>>> import numpy as np
>>> import numpy.linalg as la
>>> np.set_printoptions(suppress=True, linewidth=200)
>>> rng = np.random.default_rng(843388)
>>> A = np.eye(4, dtype=int)[rng.permutation(4)] * np.array([-2, 3, -3, 0])
>>> A
array([[-2,  0,  0,  0],
       [ 0,  0, -3,  0],
       [ 0,  0,  0,  0],
       [ 0,  3,  0,  0]])
>>> np.round(np.sort(np.abs(la.eigvals(A))), 4)
array([0., 0., 0., 2.])
>>> W = np.array([[-9, 4], [-6, 4], [9, -3], [-3, -8]])
>>> b = np.array([2, 2])
>>> hid = np.maximum(A @ W + b, 0)
>>> la.matrix_rank(hid)
np.int64(2)
>>> hid
array([[20,  0],
       [ 0, 11],
       [ 2,  2],
       [ 0, 14]])
>>> basis = np.array([[1, -1], [-1, 1]])
>>> (hid @ basis).round(6).argmax(axis=1)
array([0, 1, 0, 1])
>>> np.argsort(-la.norm(A, axis=0).round(6), kind="stable")[:3]
array([1, 2, 0])
>>> round(float(la.norm(A, 2) / la.norm(A)), 4)
0.6396
>>> r = la.matrix_rank(A)
>>> r
np.int64(3)
>>> ns = la.svd(A)[2][r:].T
>>> ns.shape
(4, 1)
>>> ns[:, 0] / ns[np.abs(ns[:, 0]).round(6).argmax(), 0]
array([0., 0., 0., 1.])
>>> la.matrix_rank(A.T @ A), la.matrix_rank(A @ A.T)
(np.int64(3), np.int64(3))
>>> [int(la.matrix_rank(A[:i])) for i in range(1, len(A) + 1)]
[1, 2, 2, 3]
>>> arr = np.loadtxt("layer11.csv", delimiter=",")
>>> arr
array([[0., 1., 0., 0., 0., 0., 0.],
       [0., 0., 0., 3., 0., 0., 0.],
       [0., 0., 0., 0., 0., 2., 0.],
       [2., 0., 0., 0., 0., 0., 0.],
       [0., 0., 0., 0., 3., 0., 0.],
       [0., 0., 0., 0., 0., 0., 0.],
       [0., 0., 1., 0., 0., 0., 0.]])
>>> np.allclose(arr @ arr.T, arr.T @ arr)
False
>>> np.allclose(arr, arr.T)
False
>>> round(float(la.det(arr)), 4)
0.0
>>> np.round(np.sort(np.abs(la.eigvals(arr))), 4)
array([0.    , 0.    , 0.    , 1.8171, 1.8171, 1.8171, 3.    ])
>>> (arr + arr.T) / 2
array([[0. , 0.5, 0. , 1. , 0. , 0. , 0. ],
       [0.5, 0. , 0. , 1.5, 0. , 0. , 0. ],
       [0. , 0. , 0. , 0. , 0. , 1. , 0.5],
       [1. , 1.5, 0. , 0. , 0. , 0. , 0. ],
       [0. , 0. , 0. , 0. , 3. , 0. , 0. ],
       [0. , 0. , 1. , 0. , 0. , 0. , 0. ],
       [0. , 0. , 0.5, 0. , 0. , 0. , 0. ]])
>>> np.round(np.abs(la.eigvals(arr)).max(), 4)
np.float64(3.0)
